$ python3 -q
>>> import numpy as np
>>> np.set_printoptions(suppress=True, linewidth=200)
>>> W0 = np.load("w.npy")
>>> W0
array([[-1.395, -1.056, -0.237,  1.992],
       [ 0.72 , -1.798, -0.927,  2.962],
       [-2.036,  3.692,  2.4  , -5.48 ],
       [ 1.544, -2.503, -1.5  ,  4.385]])
>>> out = np.linalg.inv(W0)
>>> np.allclose(out, W0.T)
False
>>> np.round(np.linalg.inv(out), 3)
array([[-1.395, -1.056, -0.237,  1.992],
       [ 0.72 , -1.798, -0.927,  2.962],
       [-2.036,  3.692,  2.4  , -5.48 ],
       [ 1.544, -2.503, -1.5  ,  4.385]])
>>> np.round(W0 @ out, 3) + 0
array([[1., 0., 0., 0.],
       [0., 1., 0., 0.],
       [0., 0., 1., 0.],
       [0., 0., 0., 1.]])
>>> np.round(np.linalg.det(W0) * np.linalg.det(out), 3)
np.float64(1.0)
>>> round(float(np.linalg.slogdet(W0)[0]), 3)
1.0
>>> ev, V = np.linalg.eig(W0)
>>> np.round(W0 @ V[:, 0] - ev[0] * V[:, 0], 3) + 0
array([0., 0., 0., 0.])
>>> np.round(np.sort(np.linalg.eigvals(W0 @ W0)), 3)
array([ 0.026,  0.173,  3.422, 26.908])
>>> np.round(np.sort(np.linalg.eigvals(np.linalg.inv(W0))), 3)
array([-6.191, -0.541,  0.193,  2.403])
>>> ev.round(3)
array([ 5.187, -1.85 , -0.162,  0.416])
>>> rng = np.random.default_rng(8146)
>>> out = W0 + rng.integers(-2, 3, (4, 1)) @ rng.integers(-2, 3, (1, 4))
>>> out.round(3)
array([[-1.395, -1.056, -0.237,  1.992],
       [ 2.72 , -3.798, -2.927,  6.962],
       [-4.036,  5.692,  4.4  , -9.48 ],
       [ 3.544, -4.503, -3.5  ,  8.385]])
>>> np.abs(out - W0).sum(axis=1)
array([ 0., 10., 10., 10.])
>>> np.round(out - W0, 3)
array([[ 0.,  0.,  0.,  0.],
       [ 2., -2., -2.,  4.],
       [-2.,  2.,  2., -4.],
       [ 2., -2., -2.,  4.]])
>>> data = np.load("arr.npy")
>>> data
array([[6, 0, 0],
       [0, 0, 0],
       [0, 0, 6]])
>>> np.unique(data.round(6), axis=0).shape
(3, 3)
>>> np.round(data @ np.linalg.pinv(data) @ data, 3)
array([[6., 0., 0.],
       [0., 0., 0.],
       [0., 0., 6.]])
>>> np.abs(np.diag(np.linalg.qr(data)[1])) > 1e-9
array([ True, False,  True])
>>> np.linalg.lstsq(data[:-1].T, data[-1])[2]
np.int32(1)
>>> np.allclose(data[:-1].T @ np.linalg.lstsq(data[:-1].T, data[-1])[0], data[-1])
False
